% python3 -q
>>> import numpy as np
>>> np.set_printoptions(precision=1, suppress=True, linewidth=160, sign=" ")
>>> tidy = lambda a: np.round(a, 1) + 0
>>> A = np.loadtxt("case18.csv", delimiter=",")
>>> tidy(A)
array([[ 0.8,  0.1,  0.1,  0.4],
       [ 0.1,  0.9, -0.1, -0.2],
       [ 0.1, -0.1,  1. , -0.2],
       [ 0.4, -0.2, -0.2,  0.3]])
>>> U, sigma, VT = np.linalg.svd(A)
>>> vecs = VT[:(sigma > 1e-8).sum()]
>>> rng = np.random.default_rng(9181)
>>> x0 = A[0] + 2 * A[3] + rng.integers(2) * np.eye(4)[1]
>>> tidy(x0)
array([ 1.5, -0.3, -0.2,  1.1])
>>> print(np.linalg.matrix_rank(np.vstack([A, x0])))
3
>>> np.allclose(vecs.T @ vecs @ x0, x0)
True
>>> tidy(np.poly(A))
array([ 1., -3.,  3., -1.,  0.])
>>> tidy(np.linalg.det(2 * A)), tidy(np.linalg.det(A))
(np.float64(0.0), np.float64(0.0))
>>> tidy(np.einsum("ij,ji->", A, A))
np.float64(3.0)
>>> tidy(np.linalg.det(A.T))
np.float64(0.0)
>>> tidy(np.kron(np.eye(2, dtype=int), A))
array([[ 0.8,  0.1,  0.1,  0.4,  0. ,  0. ,  0. ,  0. ],
       [ 0.1,  0.9, -0.1, -0.2,  0. ,  0. ,  0. ,  0. ],
       [ 0.1, -0.1,  1. , -0.2,  0. ,  0. ,  0. ,  0. ],
       [ 0.4, -0.2, -0.2,  0.3,  0. ,  0. ,  0. ,  0. ],
       [ 0. ,  0. ,  0. ,  0. ,  0.8,  0.1,  0.1,  0.4],
       [ 0. ,  0. ,  0. ,  0. ,  0.1,  0.9, -0.1, -0.2],
       [ 0. ,  0. ,  0. ,  0. ,  0.1, -0.1,  1. , -0.2],
       [ 0. ,  0. ,  0. ,  0. ,  0.4, -0.2, -0.2,  0.3]])
>>> mat = np.array([[2, 0, 0], [0, 1, 0], [0, 0, 2]])
>>> t3 = np.stack([mat, -1 * mat, mat[::-1]])
>>> print(np.linalg.matrix_rank(t3))
[ 3  3  3]
>>> np.einsum("bij,cij->bc", t3, t3)
array([[ 9, -9,  1],
       [-9,  9, -1],
       [ 1, -1,  9]])
>>> print((t3 @ mat.T).shape)
(3, 3, 3)
>>> t3.shape
(3, 3, 3)
>>> u = np.array([1, -2, -2, 2])
>>> F = np.array([np.roll(u, i) for i in range(4)])
>>> F
array([[ 1, -2, -2,  2],
       [ 2,  1, -2, -2],
       [-2,  2,  1, -2],
       [-2, -2,  2,  1]])
>>> M2 = np.array([[4, -7, -4], [9, 5, 5]])
>>> cent = np.kron(M2, F)
>>> np.linalg.matrix_rank(cent)
np.int64(8)
>>> cent
array([[  4,  -8,  -8,   8,  -7,  14,  14, -14,  -4,   8,   8,  -8],
       [  8,   4,  -8,  -8, -14,  -7,  14,  14,  -8,  -4,   8,   8],
       [ -8,   8,   4,  -8,  14, -14,  -7,  14,   8,  -8,  -4,   8],
       [ -8,  -8,   8,   4,  14,  14, -14,  -7,   8,   8,  -8,  -4],
       [  9, -18, -18,  18,   5, -10, -10,  10,   5, -10, -10,  10],
       [ 18,   9, -18, -18,  10,   5, -10, -10,  10,   5, -10, -10],
       [-18,  18,   9, -18, -10,  10,   5, -10, -10,  10,   5, -10],
       [-18, -18,  18,   9, -10, -10,  10,   5, -10, -10,  10,   5]])
>>> def softmax(z):
...     e = np.exp(z - z.max(axis=-1, keepdims=True))
...     return e / e.sum(axis=-1, keepdims=True)
... 
>>> tidy(softmax(cent[2]))
array([ 0. ,  0. ,  0. ,  0. ,  0.5,  0. ,  0. ,  0.5,  0. ,  0. ,  0. ,  0. ])
>>> S = cent @ cent.T / np.sqrt(12)
>>> softmax(S)[2] @ cent
array([ -8.,   8.,   4.,  -8.,  14., -14.,  -7.,  14.,   8.,  -8.,  -4.,   8.])
>>> M2 = np.array([[-1, 0], [-2, 2], [3, 0], [1, 3]])
>>> np.einsum("ij,ij->i", F, F)
array([ 13,  13,  13,  13])
>>> print(np.einsum("ik,kj->ij", F, M2))
[[ -1   2]
 [-12  -4]
 [ -1  -2]
 [ 13  -1]]
>>> np.einsum("ik,kj->ji", F, M2)
array([[ -1, -12,  -1,  13],
       [  2,  -4,  -2,  -1]])
>>> E = np.array([[0.6, 0.4, -1.7],
...     [-0.2, 1.3, 2.0],
...     [0.0, -0.3, -0.1],
...     [0.0, -0.8, -0.1],
...     [-0.2, 0.5, 1.2],
...     [0.8, -0.1, -1.7],
...     [2.0, -2.0, 0.4],
...     [-0.7, 0.3, -0.5],
...     [0.2, 1.0, -1.1],
...     [0.0, 1.1, 1.5],
...     [0.1, -0.2, 1.3],
...     [-0.8, 1.3, -0.1],
...     [0.2, -0.3, 1.1],
...     [0.0, 0.4, 0.8],
...     [0.2, 0.1, 0.4],
...     [-0.7, 0.3, -2.0],
...     [0.0, -0.4, -0.3],
...     [2.2, 0.4, -1.1],
...     [-0.4, 0.9, 1.5],
...     [0.4, -2.0, 0.9],
...     [0.6, 1.7, -0.4],
...     [-0.6, -0.6, 0.0],
...     [0.6, -0.8, -0.4],
...     [0.1, -1.4, -1.1],
...     [0.6, -0.8, 1.6],
...     [-0.7, -0.4, -0.4]])
>>> E[:, 0] = 3 * E[:, 1] + 0.3 * rng.normal(size=26)
>>> tidy(E)
array([[ 1.3,  0.4, -1.7],
       [ 4.1,  1.3,  2. ],
       [-1. , -0.3, -0.1],
       [-2.9, -0.8, -0.1],
       [ 1.3,  0.5,  1.2],
       [-0.2, -0.1, -1.7],
       [-6.2, -2. ,  0.4],
       [ 1. ,  0.3, -0.5],
       [ 2.6,  1. , -1.1],
       [ 3.2,  1.1,  1.5],
       [-0.8, -0.2,  1.3],
       [ 4.2,  1.3, -0.1],
       [-0.7, -0.3,  1.1],
       [ 1.3,  0.4,  0.8],
       [-0.3,  0.1,  0.4],
       [ 0.8,  0.3, -2. ],
       [-1.7, -0.4, -0.3],
       [ 1.7,  0.4, -1.1],
       [ 2.7,  0.9,  1.5],
       [-5.6, -2. ,  0.9],
       [ 4.6,  1.7, -0.4],
       [-1.9, -0.6,  0. ],
       [-2.5, -0.8, -0.4],
       [-4.1, -1.4, -1.1],
       [-2.4, -0.8,  1.6],
       [-1.4, -0.4, -0.4]])
>>> x0 = np.array([0, 0, 1])
>>> y = E @ x0
>>> tidy(np.linalg.solve(E.T @ E, E.T @ y))
array([ 0.,  0.,  1.])
>>> y = y + 0.1 * rng.normal(size=26)
>>> tidy(y)
array([-1.8,  1.9, -0.2, -0.2,  1.1, -1.7,  0.4, -0.4, -1. ,  1.5,  1.4, -0.2,  1. ,  0.7,  0.5, -1.9, -0.2, -1. ,  1.6,  0.9, -0.5,  0. , -0.4, -1. ,  1.6,
       -0.4])
>>> beta, *_ = np.linalg.lstsq(E, y)
>>> tidy(E.T @ (y - E @ beta))
array([ 0.,  0.,  0.])
